>>> import numpy as np
>>> np.set_printoptions(precision=2, suppress=True, linewidth=140, floatmode="fixed")
>>> A = np.load("w.npy")
>>> A
array([[ 2,  2,  1, -3],
       [ 0, -2, -2, -3],
       [ 0,  0, -2, -1],
       [ 0,  0,  0, -1]])
>>> np.linalg.norm(A, axis=1).argmax()
np.int64(0)
>>> A[3] @ A[0]
np.int64(3)
>>> P = np.triu(np.array([[0, 1, 0, 0], [-1, 0, -2, -1], [2, -2, 0, 2], [1, 1, 2, -2]]), 1) + np.eye(4)
>>> out = P @ A @ np.linalg.inv(P)
>>> P @ A - A @ P
array([[ 0.00, -4.00,  2.00, -3.00],
       [ 0.00,  0.00,  0.00,  5.00],
       [ 0.00,  0.00,  0.00,  2.00],
       [ 0.00,  0.00,  0.00,  0.00]])
>>> O, V = np.linalg.qr(A[:, :1])[0], np.linalg.qr(A[:, 1:])[0]
>>> sig = np.linalg.svd(O.T @ V, compute_uv=False)
>>> sig
array([0.98])
>>> print(np.degrees(np.arccos(sig.clip(0, 1))))
[10.10]
>>> W = np.array([[1, 1, 1], [2, 1, 2], [-1, 0, 2], [0, 0, -2]])
>>> c = np.array([-3, -3, 3])
>>> H = np.maximum(A @ W + c, 0)
>>> (H > 0).mean(axis=0)
array([0.25, 0.25, 1.00])
>>> H
array([[ 2,  1, 17],
       [ 0,  0,  1],
       [ 0,  0,  1],
       [ 0,  0,  5]])
>>> W2 = np.array([[4, 3, 5], [3, 3, 7], [0, 7, 0]])
>>> (H @ W2).round(6).argmax(axis=1)
array([1, 1, 1, 1])
>>> rng = np.random.default_rng(73164)
>>> idx = rng.permutation(4)
>>> idx
array([3, 0, 1, 2])
>>> out = A[idx][:, idx]
>>> round(float(np.linalg.det(out)), 2), np.round(np.linalg.det(A[idx]), 2)
(-8.0, np.float64(8.0))
>>> np.diag(out)
array([-1,  2, -2, -2])
>>> np.sort(np.abs(np.linalg.eigvals(out)))
array([1.00, 2.00, 2.00, 2.00])
>>> np.trace(out)
np.int64(-3)
>>> E = np.array([[-5, 15, 15], [-9, 27, 27], [0, 0, 0], [7, -21, -21]])
>>> out = E[0, 0] * E[1:] - np.outer(E[1:, 0], E[0])
>>> print(out)
[[0 0 0]
 [0 0 0]
 [0 0 0]]
>>> np.linalg.matrix_rank(out), np.linalg.matrix_rank(E)
(np.int64(0), np.int64(1))
>>> print(np.flatnonzero(~out.round(6).any(axis=1)))
[0 1 2]
>>> print(E[:, 0] / E[0, 0])
[ 1.00  1.80 -0.00 -1.40]
>>> rank = np.linalg.matrix_rank(E)
>>> rank
np.int64(1)
>>> null = np.linalg.svd(E)[2][rank:].T
>>> np.linalg.matrix_rank(E.T @ E), np.linalg.matrix_rank(E @ E.T)
(np.int64(1), np.int64(1))
>>> np.allclose(E @ null, 0)
True
>>> print([int(np.linalg.matrix_rank(E[:i])) for i in range(1, len(E) + 1)])
[1, 1, 1, 1]
>>> np.linalg.lstsq(E[:-1].T, E[-1])[2]
np.int32(1)
>>> np.unique(E.round(6), axis=0).shape
(4, 3)
>>> m1 = np.load("x.npy")
>>> m1
array([[-1,  4],
       [-1,  4],
       [ 0,  5]])
>>> # rows 0 and 1 are equal
>>> x = np.array([3, -2])
>>> a = np.maximum(m1 @ x, 0)
>>> m1 * (a > 1e-9)[:, None]
array([[0, 0],
       [0, 0],
       [0, 0]])
>>> m1.T @ a
array([0, 0])
>>> np.flatnonzero(a > 1e-9)
array([], dtype=int64)
>>> print(np.maximum(m1 @ x, 0) - np.maximum(-m1 @ x, 0))
[-11 -11 -10]
>>> a
array([0, 0, 0])
